$ ipython --no-banner

In [1]: import numpy as np

In [2]: np.set_printoptions(suppress=True, linewidth=120)

In [3]: rd = lambda a: np.round(a, 3) + 0

In [4]: data = np.loadtxt("x.csv", delimiter=",")

In [5]: data
Out[5]: 
array([[3., 8., 5., 7., 0.],
       [5., 7., 6., 4., 1.],
       [3., 9., 3., 8., 7.],
       [1., 7., 3., 3., 9.],
       [8., 5., 2., 0., 0.]])

In [6]: theta = np.radians(180)

In [7]: R = np.eye(5)

In [8]: R[3, 3] = R[0, 0] = np.cos(theta)

In [9]: R[3, 0], R[0, 3] = -np.sin(theta), np.sin(theta)

In [10]: rd(R)
Out[10]: 
array([[-1.,  0.,  0.,  0.,  0.],
       [ 0.,  1.,  0.,  0.,  0.],
       [ 0.,  0.,  1.,  0.,  0.],
       [ 0.,  0.,  0., -1.,  0.],
       [ 0.,  0.,  0.,  0.,  1.]])

In [11]: M2 = data @ R.T

In [12]: np.allclose(np.linalg.norm(data, axis=1), np.linalg.norm(M2, axis=1))
Out[12]: True

In [13]: rd(np.linalg.svd(data, compute_uv=False)), rd(np.linalg.svd(M2, compute_uv=False))
Out[13]: 
(array([24.32 ,  9.501,  6.13 ,  2.84 ,  0.793]),
 array([24.32 ,  9.501,  6.13 ,  2.84 ,  0.793]))

In [14]: proj = np.triu(np.array([[0, 2, 0, 2, 0],
    ...:     [1, 3, 2, 1, 0],
    ...:     [1, 2, 0, 2, 1],
    ...:     [1, 1, 0, 0, 1],
    ...:     [2, 2, 3, 2, 1]]), 1) + np.eye(5)

In [15]: M2 = proj @ data @ np.linalg.inv(proj)

In [16]: np.linalg.matrix_rank(M2)
Out[16]: np.int64(5)

In [17]: proj @ data - data @ proj
Out[17]: 
array([[ 12.,  22.,   2., -10.,   8.],
       [  7.,  15.,  -5., -10.,  13.],
       [ 10.,  13., -10., -15.,   7.],
       [  8.,   3., -12., -15.,  -6.],
       [  0., -16., -10., -25.,  -2.]])

In [18]: np.trace(M2), np.trace(data)
Out[18]: (np.float64(16.0), np.float64(16.0))

In [19]: rd(np.poly(M2))
Out[19]: array([    1.,   -16.,   -97., -1390., -3678., -3191.])

In [20]: M2
Out[20]: 
array([[ 15.,   6.,  11., -37.,  46.],
       [ 12.,   8.,  -1.,  -7.,  32.],
       [ 13.,   2.,   7., -28.,  46.],
       [  9.,  -6.,  17., -43.,  35.],
       [  8., -11.,  24., -53.,  29.]])

In [21]: F = np.loadtxt("w.csv", delimiter=",")

In [22]: F
Out[22]: 
array([[0., 0., 0., 1., 1., 1., 0., 0., 1.],
       [0., 0., 0., 0., 0., 0., 1., 0., 0.],
       [0., 0., 0., 0., 1., 1., 0., 1., 1.],
       [1., 0., 0., 0., 1., 1., 0., 0., 1.],
       [1., 0., 1., 1., 0., 1., 0., 0., 1.],
       [1., 0., 1., 1., 1., 0., 0., 1., 1.],
       [0., 1., 0., 0., 0., 0., 0., 0., 0.],
       [0., 0., 1., 0., 0., 1., 0., 0., 0.],
       [1., 0., 1., 1., 1., 1., 0., 0., 0.]])

In [23]: rng = np.random.default_rng(478)

In [24]: lab = rng.permutation(9)

In [25]: M2 = F[:, lab] * rng.choice([-1, 1], 9)

In [26]: M2
Out[26]: 
array([[ 0.,  0.,  1., -1., -1., -0., -0., -1., -0.],
       [ 0.,  0.,  0., -0., -0., -0., -1., -0., -0.],
       [ 0.,  0.,  1., -0., -1., -0., -0., -1., -1.],
       [ 0.,  0.,  1., -0., -1., -1., -0., -1., -0.],
       [ 1.,  0.,  0., -1., -1., -1., -0., -1., -0.],
       [ 1.,  0.,  1., -1., -0., -1., -0., -1., -1.],
       [ 0.,  1.,  0., -0., -0., -0., -0., -0., -0.],
       [ 1.,  0.,  0., -0., -1., -0., -0., -0., -0.],
       [ 1.,  0.,  1., -1., -1., -1., -0., -0., -0.]])

In [27]: Uu, _, Vh = np.linalg.svd(F.T @ M2)

In [28]: rd(Uu @ Vh)
Out[28]: 
array([[ 0.,  0.,  0.,  0.,  0., -1.,  0.,  0.,  0.],
       [ 0.,  1.,  0.,  0.,  0.,  0.,  0.,  0.,  0.],
       [ 1.,  0.,  0.,  0.,  0.,  0.,  0.,  0.,  0.],
       [ 0.,  0.,  0., -1.,  0.,  0.,  0.,  0.,  0.],
       [ 0.,  0.,  1.,  0.,  0.,  0.,  0.,  0.,  0.],
       [ 0.,  0.,  0.,  0., -1.,  0.,  0.,  0.,  0.],
       [ 0.,  0.,  0.,  0.,  0.,  0., -1.,  0.,  0.],
       [ 0.,  0.,  0.,  0.,  0.,  0.,  0.,  0., -1.],
       [ 0.,  0.,  0.,  0.,  0.,  0.,  0., -1.,  0.]])

In [29]: W0 = np.loadtxt("arr.csv", delimiter=",")

In [30]: W0
Out[30]: 
array([[-3.,  0.,  2.,  1.,  2.,  0.,  2.,  2.,  3., -2.,  3.,  2.],
       [ 3.,  1.,  3.,  2.,  0.,  0., -1.,  0.,  0., -3.,  0., -2.],
       [-1.,  1.,  3.,  0., -3.,  3.,  0.,  3.,  0., -3., -2.,  1.],
       [-3.,  3.,  0.,  3., -1., -2., -2.,  1.,  0., -2.,  3.,  3.],
       [ 3.,  1.,  3.,  2.,  1., -3.,  2.,  1.,  2.,  3.,  0., -3.],
       [ 0., -3., -1.,  0., -2.,  2., -1., -3., -2., -2.,  0., -3.],
       [-1.,  0., -1.,  0.,  1., -2.,  0., -2.,  3., -3., -1.,  2.],
       [ 2., -2., -2., -1.,  3., -3., -3.,  0.,  0., -3.,  1.,  0.],
       [ 2.,  1., -1., -1., -1.,  1., -2.,  1., -3., -3.,  0., -3.],
       [ 0.,  0.,  0.,  0.,  0.,  0.,  0.,  0.,  0., -1., -3.,  2.],
       [ 0.,  0.,  0.,  0.,  0.,  0.,  0.,  0.,  0.,  1., -2.,  2.],
       [ 0.,  0.,  0.,  0.,  0.,  0.,  0.,  0.,  0., -1.,  2.,  2.]])

In [31]: u = np.array([0, -2, -1, -1, -1, -1, -2, 1, 2, -2, 2, 0])

In [32]: M2 = W0 + np.outer(u, np.eye(12)[11])

In [33]: np.linalg.matrix_rank(M2 - W0)
Out[33]: np.int64(1)

In [34]: x0 = np.array([2, 1, -3, 2, -3, -1, 1, 0, 2, 0, -3, -3])

In [35]: target = W0 @ x0

In [36]: target
Out[36]: array([-23.,   7.,  -1., -12.,  17.,   8.,   3.,  -6.,   9.,   3.,   0., -12.])

In [37]: rd(np.linalg.solve(W0.T, W0[10]))
Out[37]: array([0., 0., 0., 0., 0., 0., 0., 0., 0., 0., 1., 0.])

In [38]: print(rd(np.linalg.solve(W0, target + W0[:, 10])))
[ 2.  1. -3.  2. -3. -1.  1.  0.  2.  0. -2. -3.]

In [39]: rd(np.linalg.solve(W0, -1 * target))
Out[39]: array([-2., -1.,  3., -2.,  3.,  1., -1.,  0., -2.,  0.,  3.,  3.])

In [40]: rd(np.linalg.solve(W0, target))
Out[40]: array([ 2.,  1., -3.,  2., -3., -1.,  1.,  0.,  2.,  0., -3., -3.])

In [41]: Uu, sv, Vh = np.linalg.svd(W0)

In [42]: print(np.argmax(sv[:-1] / (sv[1:] + 1e-6)) + 1)
11

In [43]: M2 = Uu[:, :11] @ np.diag(sv[:11]) @ Vh[:11]

In [44]: print(rd(np.linalg.norm(W0 - M2, 2)), rd(sv[11]))
0.054 0.054

In [45]: print(rd(np.linalg.norm(W0 - M2) / np.linalg.norm(W0)))
0.003

In [46]: rd(np.abs(W0 - M2).max())
Out[46]: np.float64(0.025)

In [47]: lab = rng.permutation(12)

In [48]: M2 = W0[:, lab] * rng.choice([-1, 1], 12)

In [49]: M2
Out[49]: 
array([[ 1.,  2., -2.,  0.,  2.,  3.,  3., -2.,  2.,  3.,  0., -2.],
       [ 2.,  3.,  2.,  0.,  3., -3.,  0., -0., -1.,  0.,  1., -0.],
       [ 0.,  3., -1.,  3.,  3.,  1., -2.,  3.,  0.,  0.,  1., -3.],
       [ 3.,  2., -3., -2.,  0.,  3.,  3.,  1., -2.,  0.,  3., -1.],
       [ 2., -3.,  3., -3.,  3., -3.,  0., -1.,  2.,  2.,  1., -1.],
       [ 0.,  2.,  3.,  2., -1., -0.,  0.,  2., -1., -2., -3.,  3.],
       [ 0.,  3., -2., -2., -1.,  1., -1., -1.,  0.,  3.,  0.,  2.],
       [-1.,  3., -0., -3., -2., -2.,  1., -3., -3.,  0., -2., -0.],
       [-1.,  3.,  3.,  1., -1., -2.,  0.,  1., -2., -3.,  1., -1.],
       [ 0.,  1., -2.,  0.,  0., -0., -3., -0.,  0.,  0.,  0., -0.],
       [ 0., -1., -2.,  0.,  0., -0., -2., -0.,  0.,  0.,  0., -0.],
       [ 0.,  1., -2.,  0.,  0., -0.,  2., -0.,  0.,  0.,  0., -0.]])

In [50]: Uu, _, Vh = np.linalg.svd(W0.T @ M2)

In [51]: rd(Uu @ Vh)
Out[51]: 
array([[ 0.,  0.,  0.,  0.,  0., -1.,  0.,  0.,  0.,  0.,  0.,  0.],
       [ 0.,  0.,  0.,  0.,  0.,  0.,  0.,  0.,  0.,  0.,  1.,  0.],
       [ 0.,  0.,  0.,  0.,  1.,  0.,  0.,  0.,  0.,  0.,  0.,  0.],
       [ 1.,  0.,  0.,  0.,  0.,  0.,  0.,  0.,  0.,  0.,  0.,  0.],
       [ 0.,  0.,  0.,  0.,  0.,  0.,  0., -1.,  0.,  0.,  0.,  0.],
       [ 0.,  0.,  0.,  1.,  0.,  0.,  0.,  0.,  0.,  0.,  0.,  0.],
       [ 0.,  0.,  0.,  0.,  0.,  0.,  0.,  0.,  1.,  0.,  0.,  0.],
       [ 0.,  0.,  0.,  0.,  0.,  0.,  0.,  0.,  0.,  0.,  0., -1.],
       [ 0.,  0.,  0.,  0.,  0.,  0.,  0.,  0.,  0.,  1.,  0.,  0.],
       [ 0., -1.,  0.,  0.,  0.,  0.,  0.,  0.,  0.,  0.,  0.,  0.],
       [ 0.,  0.,  0.,  0.,  0.,  0.,  1.,  0.,  0.,  0.,  0.,  0.],
       [ 0.,  0., -1.,  0.,  0.,  0.,  0.,  0.,  0.,  0.,  0.,  0.]])

In [52]: rd(np.linalg.lstsq(W0, M2)[0])
Out[52]: 
array([[ 0.,  0.,  0.,  0.,  0., -1.,  0.,  0.,  0.,  0.,  0.,  0.],
       [ 0.,  0.,  0.,  0.,  0.,  0.,  0.,  0.,  0.,  0.,  1.,  0.],
       [ 0.,  0.,  0.,  0.,  1.,  0.,  0.,  0.,  0.,  0.,  0.,  0.],
       [ 1.,  0.,  0.,  0.,  0.,  0.,  0.,  0.,  0.,  0.,  0.,  0.],
       [ 0.,  0.,  0.,  0.,  0.,  0.,  0., -1.,  0.,  0.,  0.,  0.],
       [ 0.,  0.,  0.,  1.,  0.,  0.,  0.,  0.,  0.,  0.,  0.,  0.],
       [ 0.,  0.,  0.,  0.,  0.,  0.,  0.,  0.,  1.,  0.,  0.,  0.],
       [ 0.,  0.,  0.,  0.,  0.,  0.,  0.,  0.,  0.,  0.,  0., -1.],
       [ 0.,  0.,  0.,  0.,  0.,  0.,  0.,  0.,  0.,  1.,  0.,  0.],
       [ 0., -1.,  0.,  0.,  0.,  0.,  0.,  0.,  0.,  0.,  0.,  0.],
       [ 0.,  0.,  0.,  0.,  0.,  0.,  1.,  0.,  0.,  0.,  0.,  0.],
       [ 0.,  0., -1.,  0.,  0.,  0.,  0.,  0.,  0.,  0.,  0.,  0.]])

In [53]: lab
Out[53]: array([ 3,  9, 11,  5,  2,  0, 10,  4,  6,  8,  1,  7])

In [54]: G = M2.T @ M2

In [55]: rd(np.linalg.svd(M2, compute_uv=False) ** 2)
Out[55]: array([120.185,  92.878,  78.757,  67.983,  38.544,  29.741,  20.273,   6.612,   4.116,   2.036,   0.871,   0.003])

In [56]: G
Out[56]: 
array([[ 20.,   2.,  -4., -10.,  17.,   4.,  11.,   1.,   3.,  10.,  14.,  -6.],
       [  2.,  69.,  -9.,   6.,  -1.,   6.,   7.,   5., -26.,  -4.,   0.,  -3.],
       [ -4.,  -9.,  61.,   7.,   4., -39.,  -5.,   6.,  -3., -21., -11.,   9.],
       [-10.,   6.,   7.,  40.,   5.,   8., -13.,  26.,   3., -19.,  -5.,  -3.],
       [ 17.,  -1.,   4.,   5.,  38.,  -4.,  -1.,   6.,  16.,  14.,  15., -20.],
       [  4.,   6., -39.,   8.,  -4.,  46.,  13.,   6.,   7.,  12.,   6.,  -5.],
       [ 11.,   7.,  -5., -13.,  -1.,  13.,  41., -11.,  -3.,   6.,   5.,  -5.],
       [  1.,   5.,   6.,  26.,   6.,   6., -11.,  30.,  -3., -18.,   6.,  -2.],
       [  3., -26.,  -3.,   3.,  16.,   7.,  -3.,  -3.,  27.,  18.,   2.,  -5.],
       [ 10.,  -4., -21., -19.,  14.,  12.,   6., -18.,  18.,  35.,   5.,  -5.],
       [ 14.,   0., -11.,  -5.,  15.,   6.,   5.,   6.,   2.,   5.,  26., -17.],
       [ -6.,  -3.,   9.,  -3., -20.,  -5.,  -5.,  -2.,  -5.,  -5., -17.,  29.]])

In [57]: np.allclose(G, G.T)
Out[57]: True

In [58]: np.diag(G)
Out[58]: array([20., 69., 61., 40., 38., 46., 41., 30., 27., 35., 26., 29.])
